In [1]: import numpy as np

In [2]: from numpy import linalg as LA

In [3]: np.set_printoptions(precision=2, suppress=True, linewidth=120)

In [4]: tidy = lambda a: np.round(a, 2) + 0

In [5]: mat = np.load("w.npy")

In [6]: mat
Out[6]: 
array([[ 0,  3,  2],
       [ 8, -3,  6],
       [-3, -6, -4]])

In [7]: rng = np.random.default_rng(30)

In [8]: lab = rng.permutation(3)

In [9]: B = mat[:, lab] * rng.choice([-1, 1], 3)

In [10]: B
Out[10]: 
array([[ 0, -3, -2],
       [ 8,  3, -6],
       [-3,  6,  4]])

In [11]: left, _, vt = LA.svd(mat.T @ B)

In [12]: lab
Out[12]: array([0, 1, 2])

In [13]: tidy(LA.lstsq(mat, B)[0])
Out[13]: 
array([[ 1.,  0.,  0.],
       [ 0., -1.,  0.],
       [ 0.,  0., -1.]])

In [14]: M = np.array([[1.2, -0.2, 2.1, 1.2],
    ...:     [1.3, 0.3, -0.2, 0.1],
    ...:     [0.2, 0.8, 0.3, -0.7],
    ...:     [0.1, 1.1, 1.0, 1.0]])

In [15]: Q, R = LA.qr(M)

In [16]: tidy(np.trace(Q @ Q.T))
Out[16]: np.float64(4.0)

In [17]: print(tidy(np.abs(np.diag(R))))
[1.78 1.39 1.88 0.98]

In [18]: tidy(Q.T @ Q)
Out[18]: 
array([[1., 0., 0., 0.],
       [0., 1., 0., 0.],
       [0., 0., 1., 0.],
       [0., 0., 0., 1.]])

In [19]: W0 = np.loadtxt("test0.csv", delimiter=",")

In [20]: W0
Out[20]: 
array([[2., 0.],
       [0., 2.]])

In [21]: # splits into 2 blocks

In [22]: proj = np.triu(np.array([[2, -2], [2, 2]]), 1) + np.eye(2)

In [23]: B = proj @ W0 @ LA.inv(proj)

In [24]: LA.matrix_rank(B)
Out[24]: np.int64(2)

In [25]: np.trace(B), np.trace(W0)
Out[25]: (np.float64(4.0), np.float64(4.0))

In [26]: tidy(LA.det(B))
Out[26]: np.float64(4.0)

In [27]: proj @ W0 - W0 @ proj
Out[27]: 
array([[0., 0.],
       [0., 0.]])

In [28]: B = W0 + rng.integers(-2, 3, (2, 1)) @ rng.integers(-2, 3, (1, 2))

In [29]: B
Out[29]: 
array([[2., 2.],
       [0., 1.]])

In [30]: np.abs(B - W0).sum(axis=1)
Out[30]: array([2., 1.])

In [31]: LA.matrix_rank(B - W0, tol=1e-8)
Out[31]: np.int64(1)

In [32]: tidy(LA.pinv(W0))
Out[32]: 
array([[0.5, 0. ],
       [0. , 0.5]])

In [33]: W0.T @ W0
Out[33]: 
array([[4., 0.],
       [0., 4.]])

In [34]: B = np.array([[-2, 0], [-1, 0]])

In [35]: cent = np.kron(B, W0)

In [36]: tidy(LA.norm(cent, 2)), tidy(LA.norm(B, 2) * LA.norm(W0, 2))
Out[36]: (np.float64(4.47), np.float64(4.47))

In [37]: cent
Out[37]: 
array([[-4., -0.,  0.,  0.],
       [-0., -4.,  0.,  0.],
       [-2., -0.,  0.,  0.],
       [-0., -2.,  0.,  0.]])

In [38]: print(cent.shape)
(4, 4)

In [39]: feats = np.array([[1.0, 0.0, 0.0], [0.0, 0.67, 0.33], [0.0, 0.5, 0.5]])

In [40]: feats
Out[40]: 
array([[1.  , 0.  , 0.  ],
       [0.  , 0.67, 0.33],
       [0.  , 0.5 , 0.5 ]])

In [41]: tidy((feats + feats.T) / 2)
Out[41]: 
array([[1.  , 0.  , 0.  ],
       [0.  , 0.67, 0.42],
       [0.  , 0.42, 0.5 ]])

In [42]: tidy(feats @ feats)
Out[42]: 
array([[1.  , 0.  , 0.  ],
       [0.  , 0.61, 0.39],
       [0.  , 0.58, 0.42]])

In [43]: print(tidy(LA.matrix_power(feats, 3)))
[[1.  0.  0. ]
 [0.  0.6 0.4]
 [0.  0.6 0.4]]

In [44]: np.allclose(feats, feats.T)
Out[44]: False

In [45]: tidy(np.sort(np.abs(LA.eigvals(feats)))[::-1])
Out[45]: array([1.  , 1.  , 0.17])

In [46]: tidy(LA.matrix_power(feats, 2))
Out[46]: 
array([[1.  , 0.  , 0.  ],
       [0.  , 0.61, 0.39],
       [0.  , 0.58, 0.42]])

In [47]: print(feats.sum(axis=1))
[1. 1. 1.]

In [48]: tidy(LA.matrix_power(feats, 100))
Out[48]: 
array([[1. , 0. , 0. ],
       [0. , 0.6, 0.4],
       [0. , 0.6, 0.4]])

In [49]: feats @ np.ones(3)
Out[49]: array([1., 1., 1.])

In [50]: p = np.eye(3)[0]

In [51]: for _ in range(3):
    ...:     p = p @ feats
    ...:     print(p.round(2))
    ...: 
[1. 0. 0.]
[1. 0. 0.]
[1. 0. 0.]

In [52]: E = np.loadtxt("sample7.csv", delimiter=",")

In [53]: E
Out[53]: 
array([[ 0.7 ,  0.  ,  0.69],
       [-1.69, -0.01, -1.65],
       [-2.18,  0.02, -2.15],
       [ 2.97,  0.01,  2.96],
       [-0.74,  0.02, -0.67],
       [-1.25, -0.01, -1.24],
       [-1.11,  0.02, -1.08],
       [ 1.21, -0.03,  1.24],
       [ 0.96, -0.05,  0.98],
       [-0.21, -0.02, -0.26],
       [ 1.6 ,  0.01,  1.65],
       [-1.05,  0.01, -1.08]])

In [54]: cen = E - E.mean(axis=0)

In [55]: evecs = LA.svd(cen)[2][:1]

In [56]: B = cen - cen @ evecs.T @ evecs

In [57]: LA.norm(B, axis=1).round(6).argmax()
Out[57]: np.int64(9)

In [58]: tidy(B.std(axis=0))
Out[58]: array([0.02, 0.02, 0.02])

In [59]: lab = rng.permutation(3)

In [60]: B = E[:, lab] * rng.choice([-1, 1], 3)

In [61]: B
Out[61]: 
array([[ 0.7 , -0.69, -0.  ],
       [-1.69,  1.65,  0.01],
       [-2.18,  2.15, -0.02],
       [ 2.97, -2.96, -0.01],
       [-0.74,  0.67, -0.02],
       [-1.25,  1.24,  0.01],
       [-1.11,  1.08, -0.02],
       [ 1.21, -1.24,  0.03],
       [ 0.96, -0.98,  0.05],
       [-0.21,  0.26,  0.02],
       [ 1.6 , -1.65, -0.01],
       [-1.05,  1.08, -0.01]])

In [62]: left, _, vt = LA.svd(E.T @ B)

In [63]: lab
Out[63]: array([0, 2, 1])

In [64]: cent = B[[3, 8]].astype(float)

In [65]: for _ in range(4):
    ...:     lab = LA.norm(B[:, None] - cent, axis=-1).argmin(axis=1)
    ...:     cent = np.array([B[lab == j].mean(axis=0) for j in range(2)])
    ...: 

In [66]: lab
Out[66]: array([0, 1, 1, 0, 1, 1, 1, 0, 0, 1, 0, 1])

In [67]: tidy(cent)
Out[67]: 
array([[ 1.49, -1.5 ,  0.01],
       [-1.18,  1.16,  0.  ]])

In [68]: np.bincount(lab)
Out[68]: array([5, 7])

In [69]: B = cent / LA.norm(cent, axis=1, keepdims=True)

In [70]: C2 = B @ B.T

In [71]: tidy(C2)
Out[71]: 
array([[ 1., -1.],
       [-1.,  1.]])

In [72]: np.argwhere(np.triu(np.abs(C2) > 0.95, 1))
Out[72]: array([[0, 1]])

In [73]: K = np.load("case14.npy")

In [74]: K
Out[74]: 
array([[ 3, -1, -3],
       [ 4,  0, -2],
       [ 4,  0, -2],
       [ 4,  0, -2]])

In [75]: B = K + rng.integers(-2, 3, (4, 2)) @ rng.integers(-2, 3, (2, 3))

In [76]: B
Out[76]: 
array([[-2, -2,  0],
       [ 4, -3, -3],
       [ 3,  1, -1],
       [ 4, -3, -3]])

In [77]: np.abs(B - K).sum(axis=1)
Out[77]: array([9, 4, 3, 4])

In [78]: tidy(LA.svd(B - K, compute_uv=False))
Out[78]: array([6.05, 4.63, 0.  ])

In [79]: x0 = np.array([-2, -2, -1])

In [80]: (K * x0).sum(axis=1)
Out[80]: array([-1, -6, -6, -6])

In [81]: K @ x0
Out[81]: array([-1, -6, -6, -6])

In [82]: (K @ x0).argmax()
Out[82]: np.int64(0)

In [83]: K @ np.eye(3)[1]
Out[83]: array([-1.,  0.,  0.,  0.])

In [84]: np.sign((K @ x0).round(6))
Out[84]: array([-1, -1, -1, -1])

In [85]: print(K @ (2 * x0))
[ -2 -12 -12 -12]

In [86]: print(K * x0)
[[-6  2  3]
 [-8  0  2]
 [-8  0  2]
 [-8  0  2]]

In [87]: print(np.einsum("ij,j->i", K, x0))
[-1 -6 -6 -6]

In [88]: left, sig, vt = LA.svd(K)

In [89]: evecs = vt[:(sig > 1e-8).sum()]

In [90]: x0 = K[1] + 3 * K[3] + rng.integers(2) * np.eye(3)[1]

In [91]: x0
Out[91]: array([16.,  0., -8.])

In [92]: tidy(LA.norm(x0 - evecs.T @ evecs @ x0))
Out[92]: np.float64(0.0)

In [93]: tidy(np.diag(evecs.T @ evecs))
Out[93]: array([0.93, 0.36, 0.71])

In [94]: LA.matrix_rank(np.vstack([K, x0]))
Out[94]: np.int64(2)

In [95]: x0 = np.array([-5, 8, 1])

In [96]: y = mat @ x0

In [97]: y
Out[97]: array([ 26, -58, -37])

In [98]: tidy(LA.solve(mat, y + mat[:, 0]))
Out[98]: array([-4.,  8.,  1.])

In [99]: print(tidy(LA.solve(mat, 5 * y)))
[-25.  40.   5.]

In [100]: arr = np.load("x.npy")

In [101]: arr
Out[101]: 
array([[0, 1, 1, 1],
       [1, 0, 1, 0],
       [1, 1, 0, 0],
       [1, 0, 0, 0]])

In [102]: # symmetric

In [103]: arr @ arr
Out[103]: 
array([[3, 1, 1, 0],
       [1, 2, 1, 1],
       [1, 1, 2, 1],
       [0, 1, 1, 1]])

In [104]: np.argwhere(np.triu(arr))
Out[104]: 
array([[0, 1],
       [0, 2],
       [0, 3],
       [1, 2]])

In [105]: print(arr.sum(axis=0))
[3 2 2 1]

In [106]: Lm = np.diag(arr.sum(axis=1)) - arr

In [107]: LA.matrix_rank(Lm)
Out[107]: np.int64(3)

In [108]: (LA.eigvalsh(Lm) < 1e-8).sum()
Out[108]: np.int64(1)

In [109]: tidy(LA.eigvalsh(Lm))
Out[109]: array([0., 1., 3., 4.])
